$ python -q
>>> import numpy as np
>>> np.set_printoptions(suppress=True, linewidth=160)
>>> tidy = lambda a: np.round(a, 3) + 0
>>> M2 = np.array([[5, 4, 1], [5, -2, 3], [0, -2, -3]])
>>> cent = np.array([[2]])
>>> feats = np.block([[M2, np.zeros((3, 1))], [np.zeros((1, 3)), cent]])
>>> feats
array([[ 5.,  4.,  1.,  0.],
       [ 5., -2.,  3.,  0.],
       [ 0., -2., -3.,  0.],
       [ 0.,  0.,  0.,  2.]])
>>> # 2 blocks once reordered
>>> f = np.array([-9, -4])
>>> np.array([np.convolve(row, f, "same") for row in feats])
array([[-45., -56., -25.,  -4.],
       [-45.,  -2., -19., -12.],
       [  0.,  18.,  35.,  12.],
       [  0.,   0.,   0., -18.]])
>>> np.correlate(feats[0], feats[1], "full")
array([ 0., 15.,  2., 20., 18.,  5.,  0.])
>>> K = np.loadtxt("sample19.csv", delimiter=",")
>>> tidy(K)
array([[ 0.106,  0.233,  0.191, -0.064],
       [ 0.233,  0.513,  0.419, -0.14 ],
       [ 0.191,  0.419,  0.343, -0.114],
       [-0.064, -0.14 , -0.114,  0.038]])
>>> # projection: eigenvalues are 0 or 1
>>> np.linalg.matrix_rank(K, rtol=0.1)
np.int64(1)
>>> tidy(np.linalg.norm(K, 2) / np.linalg.norm(K))
np.float64(1.0)
>>> Uu, sv, Vt = np.linalg.svd(K)
>>> vecs = Vt[:(sv > 1e-8).sum()]
>>> rng = np.random.default_rng(468)
>>> x0 = K[1] + 2 * K[0] + rng.integers(2) * np.eye(4)[2]
>>> tidy(x0)
array([ 0.445,  0.979,  0.801, -0.267])
>>> tidy(np.linalg.norm(x0 - vecs.T @ vecs @ x0))
np.float64(0.0)
>>> tidy(np.linalg.det(K[::-1]))
np.float64(0.0)
>>> tidy(np.poly(K))
array([ 1., -1.,  0.,  0.,  0.])
>>> tidy(np.einsum("ij,ji->", K, K))
np.float64(1.0)
>>> x0 = np.array([2, 2, 4, 1])
>>> h = np.maximum(K @ x0, 0)
>>> np.flatnonzero(h > 1e-9)
array([0, 1, 2])
>>> tidy(K * (h > 1e-9)[:, None])
array([[ 0.106,  0.233,  0.191, -0.064],
       [ 0.233,  0.513,  0.419, -0.14 ],
       [ 0.191,  0.419,  0.343, -0.114],
       [ 0.   ,  0.   ,  0.   ,  0.   ]])
>>> P = np.triu(np.array([[1, -3, 2, -1], [-5, 2, 0, -2], [-5, -2, 1, 3], [4, 4, -1, 3]]), 1) + np.eye(4)
>>> M2 = P @ K @ np.linalg.inv(P)
>>> tidy(np.poly(M2))
array([ 1., -1.,  0.,  0.,  0.])
>>> tidy(np.trace(M2)), tidy(np.trace(K))
(np.float64(1.0), np.float64(1.0))
>>> tidy(np.linalg.det(M2))
np.float64(0.0)
>>> np.linalg.matrix_rank(M2)
np.int64(1)
>>> tidy(M2)
array([[-0.148, -0.771,  0.03 , -1.691],
       [ 0.36 ,  1.873, -0.072,  4.106],
       [ 0.   ,  0.   ,  0.   ,  0.   ],
       [-0.064, -0.331,  0.013, -0.725]])
>>> F = np.array([[0, 0, 1, 0], [0, 0, 0, 1], [1, 0, 0, 0], [0, 1, 0, 0]])
>>> # 2 groups of indices that never mix
>>> tidy(np.linalg.eigvalsh(F).min())
np.float64(-1.0)
>>> np.all(np.linalg.eigvalsh(F) > 0)
np.False_
>>> np.flatnonzero(np.linalg.matrix_power((F != 0) + (F.T != 0) + np.eye(4), 4)[0])
array([0, 2])
>>> tidy(np.sort(np.linalg.eigvals(F).real))
array([-1., -1.,  1.,  1.])
>>> np.linalg.matrix_power(F, 100)
array([[1, 0, 0, 0],
       [0, 1, 0, 0],
       [0, 0, 1, 0],
       [0, 0, 0, 1]])
>>> F @ np.ones(4)
array([1., 1., 1., 1.])
>>> F.sum(axis=1)
array([1, 1, 1, 1])
>>> pr = np.eye(4)[2]
>>> for _ in range(7):
...     pr = pr @ F
...     print(pr.round(3))
... 
[1. 0. 0. 0.]
[0. 0. 1. 0.]
[1. 0. 0. 0.]
[0. 0. 1. 0.]
[1. 0. 0. 0.]
[0. 0. 1. 0.]
[1. 0. 0. 0.]
